>>> import numpy as np
>>> from numpy import linalg as LA
>>> np.set_printoptions(precision=2, suppress=True, linewidth=100, legacy="1.25")
>>> rng = np.random.default_rng(94826)
>>> theta = rng.uniform(0, 2 * np.pi, 30)
>>> O, _ = LA.qr(np.array([[-0.8, 0.4],
...     [1.5, 0.4],
...     [1.7, 1.2],
...     [0.2, -0.7],
...     [0.4, 0.0],
...     [0.0, 0.0],
...     [-0.1, -0.7],
...     [-1.8, 0.5],
...     [0.4, -0.4]]))
>>> X = 10 * np.c_[np.cos(theta), np.sin(theta)] @ O.T
>>> X
array([[ 3.22,  0.55,  4.89, -4.24, -0.46,  0.  , -3.89,  4.95, -2.75],
       [-3.87,  1.84, -1.43,  3.79,  0.99,  0.  ,  3.05, -6.83,  2.88],
       [ 3.56, -3.99, -2.78, -2.29, -1.31,  0.  , -1.3 ,  7.07, -2.25],
       [ 2.8 , -4.8 , -5.16, -0.93, -1.32,  0.  ,  0.06,  6.14, -1.47],
       [ 3.74, -3.53, -1.74, -2.75, -1.26,  0.  , -1.81,  7.21, -2.48],
       [ 3.34, -4.33, -3.66, -1.84, -1.33,  0.  , -0.84,  6.84, -2.01],
       [ 1.33, -4.99, -7.28,  0.97, -1.1 ,  0.  ,  1.8 ,  3.86, -0.23],
       [ 3.6 , -3.9 , -2.56, -2.39, -1.3 ,  0.  , -1.41,  7.11, -2.3 ],
       [-2.59, -1.74, -6.26,  4.09,  0.15,  0.  ,  3.98, -3.53,  2.44],
       [ 0.56, -4.74, -7.77,  1.79, -0.92,  0.  ,  2.48,  2.54,  0.37],
       [ 2.44,  1.99,  6.51, -4.03, -0.08,  0.  , -3.97,  3.2 , -2.36],
       [ 0.96, -4.9 , -7.56,  1.37, -1.02,  0.  ,  2.14,  3.24,  0.06],
       [ 0.62, -4.77, -7.75,  1.73, -0.94,  0.  ,  2.43,  2.64,  0.32],
       [-3.5 ,  0.19, -3.93,  4.21,  0.64,  0.  ,  3.72, -5.67,  2.86],
       [-3.17, -0.65, -5.03,  4.24,  0.44,  0.  ,  3.91, -4.84,  2.73],
       [-1.12,  4.94,  7.44, -1.2 ,  1.06,  0.  , -1.99, -3.52,  0.07],
       [-0.72, -3.93, -7.88,  2.94, -0.56,  0.  ,  3.36,  0.21,  1.28],
       [-2.25,  5.  ,  6.18,  0.16,  1.26,  0.  , -0.79, -5.34,  0.99],
       [-1.04, -3.65, -7.77,  3.19, -0.45,  0.  ,  3.53, -0.4 ,  1.5 ],
       [-0.15, -4.35, -7.94,  2.46, -0.73,  0.  ,  3.01,  1.27,  0.88],
       [-3.8 ,  3.3 ,  1.25,  2.95,  1.23,  0.  ,  2.03, -7.22,  2.57],
       [ 3.89, -2.67, -0.02, -3.39, -1.14,  0.  , -2.53,  7.14, -2.75],
       [-3.86,  1.77, -1.55,  3.82,  0.98,  0.  ,  3.09, -6.79,  2.88],
       [ 3.82, -3.21, -1.06, -3.02, -1.22,  0.  , -2.1 ,  7.22, -2.6 ],
       [-3.4 , -0.09, -4.31,  4.23,  0.58,  0.  ,  3.8 , -5.41,  2.83],
       [ 0.1 , -4.51, -7.91,  2.23, -0.8 ,  0.  ,  2.83,  1.73,  0.7 ],
       [-0.11,  4.51,  7.91, -2.22,  0.8 ,  0.  , -2.82, -1.74, -0.7 ],
       [-2.8 ,  4.8 ,  5.15,  0.93,  1.32,  0.  , -0.06, -6.14,  1.48],
       [-3.52,  0.24, -3.86,  4.2 ,  0.65,  0.  ,  3.71, -5.71,  2.87],
       [-3.4 , -0.1 , -4.32,  4.23,  0.57,  0.  ,  3.8 , -5.4 ,  2.83]])
>>> M2 = np.array([[2, 0],
...     [3, 3],
...     [5, 4],
...     [4, 2],
...     [4, 1],
...     [0, 0],
...     [4, 3],
...     [5, 0],
...     [5, 3]])
>>> LA.matrix_rank(X @ M2)
2
>>> np.einsum("ij->j", X)
array([ -5.37, -35.71, -70.2 ,  25.23,  -5.28,   0.  ,  29.18,   3.84,  10.65])
>>> M2 = X / np.sqrt((X ** 2).mean(axis=1, keepdims=True))
>>> LA.norm(M2, axis=1)
array([3., 3., 3., 3., 3., 3., 3., 3., 3., 3., 3., 3., 3., 3., 3., 3., 3., 3., 3., 3., 3., 3., 3.,
       3., 3., 3., 3., 3., 3., 3.])
>>> LA.matrix_rank(M2) == LA.matrix_rank(X)
True
>>> U, sig, vt = LA.svd(X)
>>> evecs = vt[:(sig > 1e-8).sum()]
>>> vec = X[27] + -3 * X[0] + rng.integers(2) * np.eye(9)[4]
>>> print(vec)
[-12.45   3.16  -9.53  13.65   3.72   0.    11.61 -21.     9.74]
>>> evecs.T @ evecs
array([[ 0.15, -0.09,  0.02, -0.14, -0.04,  0.  , -0.11,  0.28, -0.11],
       [-0.09,  0.25,  0.34, -0.02,  0.06,  0.  , -0.06, -0.24,  0.03],
       [ 0.02,  0.34,  0.63, -0.2 ,  0.06,  0.  , -0.24, -0.09, -0.08],
       [-0.14, -0.02, -0.2 ,  0.18,  0.02,  0.  ,  0.16, -0.21,  0.12],
       [-0.04,  0.06,  0.06,  0.02,  0.02,  0.  ,  0.01, -0.09,  0.02],
       [ 0.  ,  0.  ,  0.  ,  0.  ,  0.  ,  0.  ,  0.  ,  0.  ,  0.  ],
       [-0.11, -0.06, -0.24,  0.16,  0.01,  0.  ,  0.16, -0.15,  0.1 ],
       [ 0.28, -0.24, -0.09, -0.21, -0.09,  0.  , -0.15,  0.52, -0.19],
       [-0.11,  0.03, -0.08,  0.12,  0.02,  0.  ,  0.1 , -0.19,  0.08]])
>>> LA.matrix_rank(np.vstack([X, vec]))
3
>>> round(LA.norm(vec - evecs.T @ evecs @ vec), 2)
0.99
>>> LA.lstsq(X[:-1].T, X[-1])[2]
2
>>> np.allclose(X[:-1].T @ LA.lstsq(X[:-1].T, X[-1])[0], X[-1])
True
>>> np.unique(X.round(6), axis=0).shape
(30, 9)
>>> try:
...     LA.inv(X)
... except LA.LinAlgError as e:
...     print(repr(e))
... 
LinAlgError('Last 2 dimensions of the array must be square')
>>> np.round(np.trace(LA.pinv(X) @ X), 2)
2.0
>>> U, sig, vt = LA.svd(X)
>>> np.argmax(sig[:-1] / (sig[1:] + 1e-6)) + 1
2
>>> M2 = U[:, :2] @ np.diag(sig[:2]) @ vt[:2]
>>> round(np.abs(X - M2).max(), 2)
0.0
>>> print(LA.matrix_rank(X, rtol=0.05))
2
>>> round(float(LA.norm(X - M2, 2)), 2), np.round(sig[2], 2)
(0.0, 0.0)
